$ python3 -q
>>> import numpy as np
>>> from numpy import linalg as LA
>>> np.set_printoptions(suppress=True, linewidth=160)
>>> u = np.array([4, 2, -5, 2, 1, 2, 0, 1, -4, 1, -2]) + 0.5
>>> K = np.outer(u, u) / (u @ u)
>>> print(K.round(3))
[[ 0.251  0.139 -0.251  0.139  0.084  0.139  0.028  0.084 -0.195  0.084 -0.084]
 [ 0.139  0.077 -0.139  0.077  0.046  0.077  0.015  0.046 -0.108  0.046 -0.046]
 [-0.251 -0.139  0.251 -0.139 -0.084 -0.139 -0.028 -0.084  0.195 -0.084  0.084]
 [ 0.139  0.077 -0.139  0.077  0.046  0.077  0.015  0.046 -0.108  0.046 -0.046]
 [ 0.084  0.046 -0.084  0.046  0.028  0.046  0.009  0.028 -0.065  0.028 -0.028]
 [ 0.139  0.077 -0.139  0.077  0.046  0.077  0.015  0.046 -0.108  0.046 -0.046]
 [ 0.028  0.015 -0.028  0.015  0.009  0.015  0.003  0.009 -0.022  0.009 -0.009]
 [ 0.084  0.046 -0.084  0.046  0.028  0.046  0.009  0.028 -0.065  0.028 -0.028]
 [-0.195 -0.108  0.195 -0.108 -0.065 -0.108 -0.022 -0.065  0.152 -0.065  0.065]
 [ 0.084  0.046 -0.084  0.046  0.028  0.046  0.009  0.028 -0.065  0.028 -0.028]
 [-0.084 -0.046  0.084 -0.046 -0.028 -0.046 -0.009 -0.028  0.065 -0.028  0.028]]
>>> x = np.array([5, 9, -4, -3, -9, 2, -3, 3, -2, -3, 3])
>>> a = np.maximum(K @ x, 0)
>>> print(np.flatnonzero(a > 1e-9))
[0 1 3 4 5 6 7 9]
>>> print(a.round(3))
[2.675 1.486 0.    1.486 0.892 1.486 0.297 0.892 0.    0.892 0.   ]
>>> print(np.round(K * (a > 1e-9)[:, None], 3))
[[ 0.251  0.139 -0.251  0.139  0.084  0.139  0.028  0.084 -0.195  0.084 -0.084]
 [ 0.139  0.077 -0.139  0.077  0.046  0.077  0.015  0.046 -0.108  0.046 -0.046]
 [-0.    -0.     0.    -0.    -0.    -0.    -0.    -0.     0.    -0.     0.   ]
 [ 0.139  0.077 -0.139  0.077  0.046  0.077  0.015  0.046 -0.108  0.046 -0.046]
 [ 0.084  0.046 -0.084  0.046  0.028  0.046  0.009  0.028 -0.065  0.028 -0.028]
 [ 0.139  0.077 -0.139  0.077  0.046  0.077  0.015  0.046 -0.108  0.046 -0.046]
 [ 0.028  0.015 -0.028  0.015  0.009  0.015  0.003  0.009 -0.022  0.009 -0.009]
 [ 0.084  0.046 -0.084  0.046  0.028  0.046  0.009  0.028 -0.065  0.028 -0.028]
 [-0.    -0.     0.    -0.    -0.    -0.    -0.    -0.     0.    -0.     0.   ]
 [ 0.084  0.046 -0.084  0.046  0.028  0.046  0.009  0.028 -0.065  0.028 -0.028]
 [-0.    -0.     0.    -0.    -0.    -0.    -0.    -0.     0.    -0.     0.   ]]
>>> print(np.round(np.tanh(K @ x), 3))
[ 0.991  0.903 -0.991  0.903  0.712  0.903  0.289  0.712 -0.969  0.712 -0.712]
>>> U, s, Vt = LA.svd(K)
>>> print(np.argmax(s[:-1] / (s[1:] + 1e-6)) + 1)
1
>>> print(s.round(3) + 0)
[1. 0. 0. 0. 0. 0. 0. 0. 0. 0. 0.]
>>> other = U[:, :1] @ np.diag(s[:1]) @ Vt[:1]
>>> print(round(float(np.abs(K - other).max()), 3))
0.0
>>> print(other.round(3))
[[ 0.251  0.139 -0.251  0.139  0.084  0.139  0.028  0.084 -0.195  0.084 -0.084]
 [ 0.139  0.077 -0.139  0.077  0.046  0.077  0.015  0.046 -0.108  0.046 -0.046]
 [-0.251 -0.139  0.251 -0.139 -0.084 -0.139 -0.028 -0.084  0.195 -0.084  0.084]
 [ 0.139  0.077 -0.139  0.077  0.046  0.077  0.015  0.046 -0.108  0.046 -0.046]
 [ 0.084  0.046 -0.084  0.046  0.028  0.046  0.009  0.028 -0.065  0.028 -0.028]
 [ 0.139  0.077 -0.139  0.077  0.046  0.077  0.015  0.046 -0.108  0.046 -0.046]
 [ 0.028  0.015 -0.028  0.015  0.009  0.015  0.003  0.009 -0.022  0.009 -0.009]
 [ 0.084  0.046 -0.084  0.046  0.028  0.046  0.009  0.028 -0.065  0.028 -0.028]
 [-0.195 -0.108  0.195 -0.108 -0.065 -0.108 -0.022 -0.065  0.152 -0.065  0.065]
 [ 0.084  0.046 -0.084  0.046  0.028  0.046  0.009  0.028 -0.065  0.028 -0.028]
 [-0.084 -0.046  0.084 -0.046 -0.028 -0.046 -0.009 -0.028  0.065 -0.028  0.028]]
>>> print(LA.matrix_rank(K, rtol=0.05))
1
>>> print(LA.matrix_rank(other))
1
>>> print(round(LA.norm(K - other, 2), 3), round(float(s[1]), 3))
0.0 0.0
>>> w, vecs = LA.eigh(K)
>>> x = np.array([-1, 0, -2, -2, 1, 2, -2, -1, 1, 0, 2])
>>> print(np.round(LA.eigvalsh(K[1:, 1:]), 3) + 0)
[0.    0.    0.    0.    0.    0.    0.    0.    0.    0.749]
>>> print(round(float(np.abs(K).sum(axis=1).max()), 3), round(float(np.abs(w).max()), 3))
1.477 1.0
>>> print(np.round(vecs * np.maximum(w, 0) @ vecs.T, 3))
[[ 0.251  0.139 -0.251  0.139  0.084  0.139  0.028  0.084 -0.195  0.084 -0.084]
 [ 0.139  0.077 -0.139  0.077  0.046  0.077  0.015  0.046 -0.108  0.046 -0.046]
 [-0.251 -0.139  0.251 -0.139 -0.084 -0.139 -0.028 -0.084  0.195 -0.084  0.084]
 [ 0.139  0.077 -0.139  0.077  0.046  0.077  0.015  0.046 -0.108  0.046 -0.046]
 [ 0.084  0.046 -0.084  0.046  0.028  0.046  0.009  0.028 -0.065  0.028 -0.028]
 [ 0.139  0.077 -0.139  0.077  0.046  0.077  0.015  0.046 -0.108  0.046 -0.046]
 [ 0.028  0.015 -0.028  0.015  0.009  0.015  0.003  0.009 -0.022  0.009 -0.009]
 [ 0.084  0.046 -0.084  0.046  0.028  0.046  0.009  0.028 -0.065  0.028 -0.028]
 [-0.195 -0.108  0.195 -0.108 -0.065 -0.108 -0.022 -0.065  0.152 -0.065  0.065]
 [ 0.084  0.046 -0.084  0.046  0.028  0.046  0.009  0.028 -0.065  0.028 -0.028]
 [-0.084 -0.046  0.084 -0.046 -0.028 -0.046 -0.009 -0.028  0.065 -0.028  0.028]]
>>> print(np.round(LA.matrix_power(K, 2), 3))
[[ 0.251  0.139 -0.251  0.139  0.084  0.139  0.028  0.084 -0.195  0.084 -0.084]
 [ 0.139  0.077 -0.139  0.077  0.046  0.077  0.015  0.046 -0.108  0.046 -0.046]
 [-0.251 -0.139  0.251 -0.139 -0.084 -0.139 -0.028 -0.084  0.195 -0.084  0.084]
 [ 0.139  0.077 -0.139  0.077  0.046  0.077  0.015  0.046 -0.108  0.046 -0.046]
 [ 0.084  0.046 -0.084  0.046  0.028  0.046  0.009  0.028 -0.065  0.028 -0.028]
 [ 0.139  0.077 -0.139  0.077  0.046  0.077  0.015  0.046 -0.108  0.046 -0.046]
 [ 0.028  0.015 -0.028  0.015  0.009  0.015  0.003  0.009 -0.022  0.009 -0.009]
 [ 0.084  0.046 -0.084  0.046  0.028  0.046  0.009  0.028 -0.065  0.028 -0.028]
 [-0.195 -0.108  0.195 -0.108 -0.065 -0.108 -0.022 -0.065  0.152 -0.065  0.065]
 [ 0.084  0.046 -0.084  0.046  0.028  0.046  0.009  0.028 -0.065  0.028 -0.028]
 [-0.084 -0.046  0.084 -0.046 -0.028 -0.046 -0.009 -0.028  0.065 -0.028  0.028]]
>>> K.inv()
Traceback (most recent call last):
  File "<python-input-27>", line 1, in <module>
    K.inv()
    ^^^^^
AttributeError: 'numpy.ndarray' object has no attribute 'inv'
